In [1]: import numpy as np

In [2]: np.set_printoptions(precision=2, suppress=True, linewidth=140)

In [3]: data = np.load("block11.npy")

In [4]: print(data)
[[ 0.49 -0.71  0.51]
 [-0.71  0.01  0.71]
 [ 0.51  0.71  0.49]]

In [5]: # orthonormal columns

In [6]: x0 = np.array([2, 1, 0])

In [7]: rhs = data @ x0

In [8]: print(rhs)
[ 0.28 -1.4   1.72]

In [9]: print(np.round(np.linalg.solve(data, 2 * rhs), 2) + 0)
[4. 2. 0.]

In [10]: print(np.round(np.linalg.solve(data.T, data[0]), 2) + 0)
[1. 0. 0.]

In [11]: print(np.round(np.linalg.solve(data, rhs + data[:, 1]), 2) + 0)
[2. 2. 0.]

In [12]: F = np.load("test11.npy")

In [13]: print(F)
[[ 0. -1.  0.  0.  0.  0.  0.  0.  0.  0.]
 [-1.  1. -1.  0.  0.  0.  0.  0.  0.  0.]
 [ 0. -1.  1. -1.  0.  0.  0.  0.  0.  0.]
 [ 0.  0. -1.  0. -1.  0.  0.  0.  0.  0.]
 [ 0.  0.  0. -1.  0. -1.  0.  0.  0.  0.]
 [ 0.  0.  0.  0. -1.  0. -1.  0.  0.  0.]
 [ 0.  0.  0.  0.  0. -1.  1. -1.  0.  0.]
 [ 0.  0.  0.  0.  0.  0. -1.  3. -1.  0.]
 [ 0.  0.  0.  0.  0.  0.  0. -1. -3. -1.]
 [ 0.  0.  0.  0.  0.  0.  0.  0. -1. -2.]]

In [14]: # equal to its transpose

In [15]: ev, V = np.linalg.eigh(F)

In [16]: print(np.round(np.abs(V[:, -1]), 2) + 0)
[0.   0.   0.01 0.01 0.04 0.12 0.39 0.9  0.14 0.03]

In [17]: print(np.linalg.eigvalsh(F + -1 * np.eye(10)))
[-4.73 -2.65 -2.44 -1.92 -1.51 -0.58  0.11  0.67  1.46  2.59]

In [18]: print(np.round(V @ np.diag(ev) @ V.T, 2) + 0)
[[ 0. -1.  0.  0.  0.  0.  0.  0.  0.  0.]
 [-1.  1. -1.  0.  0.  0.  0.  0.  0.  0.]
 [ 0. -1.  1. -1.  0.  0.  0.  0.  0.  0.]
 [ 0.  0. -1.  0. -1.  0.  0.  0.  0.  0.]
 [ 0.  0.  0. -1.  0. -1.  0.  0.  0.  0.]
 [ 0.  0.  0.  0. -1.  0. -1.  0.  0.  0.]
 [ 0.  0.  0.  0.  0. -1.  1. -1.  0.  0.]
 [ 0.  0.  0.  0.  0.  0. -1.  3. -1.  0.]
 [ 0.  0.  0.  0.  0.  0.  0. -1. -3. -1.]
 [ 0.  0.  0.  0.  0.  0.  0.  0. -1. -2.]]

In [19]: print(np.abs(V[:, -1]).round(6).argmax())
7

In [20]: print(np.round(V.T @ F @ V, 2) + 0)
[[-3.73  0.    0.    0.    0.    0.    0.    0.    0.    0.  ]
 [ 0.   -1.65  0.    0.    0.    0.    0.    0.    0.    0.  ]
 [ 0.    0.   -1.44  0.    0.    0.    0.    0.    0.    0.  ]
 [ 0.    0.    0.   -0.92  0.    0.    0.    0.    0.    0.  ]
 [ 0.    0.    0.    0.   -0.51  0.    0.    0.    0.    0.  ]
 [ 0.    0.    0.    0.    0.    0.42  0.    0.    0.    0.  ]
 [ 0.    0.    0.    0.    0.    0.    1.11  0.    0.    0.  ]
 [ 0.    0.    0.    0.    0.    0.    0.    1.67  0.    0.  ]
 [ 0.    0.    0.    0.    0.    0.    0.    0.    2.46  0.  ]
 [ 0.    0.    0.    0.    0.    0.    0.    0.    0.    3.59]]

In [21]: M = np.load("m.npy")

In [22]: print(M)
[[ 0.51  0.15 -0.17  0.06  0.08 -0.09  0.04 -0.28  0.31]
 [ 0.15  0.46  0.25 -0.27  0.01 -0.27 -0.05 -0.12  0.02]
 [-0.17  0.25  0.54 -0.04  0.06 -0.17 -0.07  0.31  0.14]
 [ 0.06 -0.27 -0.04  0.67  0.23 -0.1  -0.26  0.08  0.09]
 [ 0.08  0.01  0.06  0.23  0.11 -0.11 -0.12  0.01  0.08]
 [-0.09 -0.27 -0.17 -0.1  -0.11  0.33  0.25  0.12  0.12]
 [ 0.04 -0.05 -0.07 -0.26 -0.12  0.25  0.29  0.06  0.21]
 [-0.28 -0.12  0.31  0.08  0.01  0.12  0.06  0.41  0.17]
 [ 0.31  0.02  0.14  0.09  0.08  0.12  0.21  0.17  0.67]]

In [23]: # applying it twice changes nothing

In [24]: gram = F.T @ F

In [25]: print((F @ F.T).shape)
(10, 10)

In [26]: print(np.linalg.svd(F, compute_uv=False) ** 2)
[13.92 12.91  6.05  2.79  2.73  2.09  1.23  0.84  0.26  0.18]

In [27]: print(np.linalg.eigvalsh(gram)[::-1])
[13.92 12.91  6.05  2.79  2.73  2.09  1.23  0.84  0.26  0.18]

In [28]: print(np.diag(gram))
[ 1.  3.  3.  2.  2.  2.  3. 11. 11.  5.]

In [29]: ev, V = np.linalg.eigh(M)

In [30]: print(ev.sum(), round(np.trace(M), 2))
4.0 4.0

In [31]: J = np.load("mat.npy")

In [32]: print(J.round(2) + 0)
[[-0.26 -0.46 -0.12  0.36  0.6   0.1  -0.18  0.42]
 [ 0.1  -0.3  -0.37 -0.51  0.06 -0.07  0.65  0.26]
 [-0.1   0.57 -0.48  0.07 -0.17 -0.16 -0.17  0.59]
 [-0.61  0.32 -0.27  0.    0.37 -0.11  0.24 -0.49]
 [-0.26  0.3   0.43 -0.1   0.03  0.68  0.3   0.31]
 [-0.51 -0.2   0.16 -0.64 -0.15 -0.14 -0.46  0.1 ]
 [ 0.46  0.31 -0.03 -0.44  0.62  0.12 -0.3  -0.07]
 [ 0.    0.18  0.58  0.04  0.24 -0.67  0.25  0.25]]

In [33]: # columns are unit length and at right angles

In [34]: print(round(float(np.abs(np.linalg.eigvals(J)).max()), 2))
1.0

In [35]: print(np.sort(np.abs(np.linalg.eigvals(J))))
[1. 1. 1. 1. 1. 1. 1. 1.]

In [36]: print(np.round((J - J.T) / 2, 2) + 0)
[[ 0.   -0.28 -0.01  0.48  0.43  0.31 -0.32  0.21]
 [ 0.28  0.   -0.47 -0.42 -0.12  0.07  0.17  0.04]
 [ 0.01  0.47  0.    0.17 -0.3  -0.16 -0.07  0.  ]
 [-0.48  0.42 -0.17  0.    0.23  0.26  0.34 -0.27]
 [-0.43  0.12  0.3  -0.23  0.    0.42 -0.16  0.03]
 [-0.31 -0.07  0.16 -0.26 -0.42  0.   -0.29  0.39]
 [ 0.32 -0.17  0.07 -0.34  0.16  0.29  0.   -0.16]
 [-0.21 -0.04  0.    0.27 -0.03 -0.39  0.16  0.  ]]

In [37]: print(np.round(J @ J, 2) + 0)
[[-0.47  0.49  0.69  0.1  -0.04  0.09  0.14 -0.16]
 [ 0.62 -0.05  0.56 -0.07  0.4   0.1  -0.36  0.03]
 [ 0.14 -0.34  0.25 -0.14  0.13 -0.49  0.71 -0.12]
 [ 0.29  0.15 -0.07 -0.5  -0.25  0.58  0.33 -0.37]
 [-0.11  0.26  0.03 -0.77 -0.09 -0.35 -0.18  0.41]
 [ 0.38  0.04  0.22  0.24 -0.83 -0.2  -0.04  0.14]
 [-0.17 -0.41  0.22  0.   -0.06  0.49  0.22  0.68]
 [ 0.33  0.62 -0.22  0.25  0.25  0.01  0.4   0.42]]

In [38]: print(np.round((J + J.T) / 2, 2) + 0)
[[-0.26 -0.18 -0.11 -0.13  0.17 -0.2   0.14  0.21]
 [-0.18 -0.3   0.1  -0.09  0.18 -0.14  0.48  0.22]
 [-0.11  0.1  -0.48 -0.1   0.13  0.   -0.1   0.58]
 [-0.13 -0.09 -0.1   0.    0.13 -0.37 -0.1  -0.23]
 [ 0.17  0.18  0.13  0.13  0.03  0.27  0.46  0.27]
 [-0.2  -0.14  0.   -0.37  0.27 -0.14 -0.17 -0.28]
 [ 0.14  0.48 -0.1  -0.1   0.46 -0.17 -0.3   0.09]
 [ 0.21  0.22  0.58 -0.23  0.27 -0.28  0.09  0.25]]

In [39]: print(np.allclose(J @ J.T, J.T @ J))
True

In [40]: print(round(np.linalg.det(J), 2))
-1.0

In [41]: print(np.linalg.matrix_power(J, 3))
[[ 0.07  0.49 -0.58 -0.49 -0.3  -0.12  0.18  0.23]
 [-0.49  0.02 -0.09  0.34  0.03  0.18 -0.06  0.77]
 [ 0.53  0.48 -0.09  0.22  0.46  0.34 -0.31  0.1 ]
 [ 0.17 -0.54 -0.16 -0.48  0.04  0.12 -0.59  0.24]
 [ 0.64 -0.19  0.26  0.16 -0.3  -0.26  0.28  0.47]
 [ 0.03 -0.18 -0.54  0.36  0.3  -0.66 -0.12 -0.06]
 [-0.15  0.4   0.51 -0.22  0.06 -0.56 -0.42  0.14]
 [-0.04 -0.11  0.11 -0.4   0.72 -0.07  0.5   0.2 ]]

In [42]: x0 = np.array([1, 3, 0, 2, 1, 0, 1, 2])

In [43]: print(J @ x0)
[ 0.33 -0.59  2.59 -0.02  1.39 -2.8   0.7   1.62]

In [44]: print((J * x0).sum(axis=1))
[ 0.33 -0.59  2.59 -0.02  1.39 -2.8   0.7   1.62]

In [45]: print(np.round(J * x0, 2) + 0)
[[-0.26 -1.39  0.    0.71  0.6   0.   -0.18  0.83]
 [ 0.1  -0.91  0.   -1.02  0.06  0.    0.65  0.52]
 [-0.1   1.72  0.    0.14 -0.17  0.   -0.17  1.17]
 [-0.61  0.97  0.    0.    0.37  0.    0.24 -0.98]
 [-0.26  0.91  0.   -0.2   0.03  0.    0.3   0.61]
 [-0.51 -0.61  0.   -1.27 -0.15  0.   -0.46  0.21]
 [ 0.46  0.93  0.   -0.88  0.62  0.   -0.3  -0.13]
 [ 0.    0.54  0.    0.08  0.24  0.    0.25  0.5 ]]

In [46]: print((J @ x0).argmax())
2

In [47]: print(np.linalg.norm(J @ x0) <= np.linalg.norm(J, 2) * np.linalg.norm(x0) + 1e-9)
True

In [48]: print(J @ np.ones(8))
[ 0.46 -0.18  0.15 -0.55  1.69 -1.83  0.68  0.87]
